>>> import numpy as np
>>> np.set_printoptions(precision=2, suppress=True, linewidth=120)
>>> tidy = lambda a: np.round(a, 2) + 0
>>> m1 = np.load("block8.npy")
>>> print(m1)
[[0 0 1 0 1]
 [0 0 0 1 1]
 [1 0 0 0 0]
 [0 1 0 0 1]
 [1 1 0 1 0]]
>>> # equal to its transpose
>>> evals, vecs = np.linalg.eigh(m1)
>>> print(tidy(np.linalg.svd(m1, compute_uv=False)))
[2.21 1.68 1.   1.   0.54]
>>> print(tidy(np.abs(vecs[:, -1])))
[0.34 0.5  0.15 0.5  0.6 ]
>>> print(np.unique(evals.round(6) + 0, return_counts=True)[1])
[1 1 1 1 1]
>>> print(tidy(vecs @ np.diag(evals) @ vecs.T))
[[0. 0. 1. 0. 1.]
 [0. 0. 0. 1. 1.]
 [1. 0. 0. 0. 0.]
 [0. 1. 0. 0. 1.]
 [1. 1. 0. 1. 0.]]
>>> print(tidy(np.linalg.norm(m1)))
3.16
>>> print(np.count_nonzero(m1))
10
>>> print(m1 - m1[0])
[[ 0  0  0  0  0]
 [ 0  0 -1  1  0]
 [ 1  0 -1  0 -1]
 [ 0  1 -1  0  0]
 [ 1  1 -1  1 -1]]
>>> print(m1.shape)
(5, 5)
>>> print(m1.mean(axis=0))
[0.4 0.4 0.2 0.4 0.6]
>>> np.zeros(5, 5)
Traceback (most recent call last):
  File "<python-input-16>", line 1, in <module>
    np.zeros(5, 5)
    ~~~~~~~~^^^^^^
TypeError: Cannot interpret '5' as a data type
>>> print(np.linalg.matrix_rank(m1))
5
>>> print(np.diff(m1, axis=0))
[[ 0  0 -1  1  0]
 [ 1  0  0 -1 -1]
 [-1  1  0  0  1]
 [ 1  0  0  1 -1]]
>>> A = np.array([[0.0, 2.0], [2.0, 3.0]])
>>> print(A)
[[0. 2.]
 [2. 3.]]
>>> # symmetric, so the eigenvalues are real
>>> print(tidy(np.linalg.norm(A[1] - A[0])))
2.24
>>> print(tidy(np.linalg.norm(A, 1)), tidy(np.linalg.norm(A, np.inf)))
5.0 5.0
>>> print(np.linalg.norm(A, axis=1).argmax())
1
>>> print(tidy(np.linalg.norm(A, axis=1)))
[2.   3.61]
>>> print(tidy(np.linalg.norm(A, 2)))
4.0
>>> rng = np.random.default_rng(59905)
>>> z = rng.permutation(2)
>>> print(z)
[1 0]
>>> Y = A[z][:, z]
>>> print(np.diag(Y))
[3. 0.]
>>> print(Y)
[[3. 2.]
 [2. 0.]]
>>> def softmax(z):
...     e = np.exp(z - z.max(axis=-1, keepdims=True))
...     return e / e.sum(axis=-1, keepdims=True)
... 
>>> print(tidy(softmax(10 * Y[0])))
[1. 0.]
>>> att = Y @ Y.T / np.sqrt(2)
>>> print(tidy(softmax(att)))
[[0.99 0.01]
 [0.8  0.2 ]]
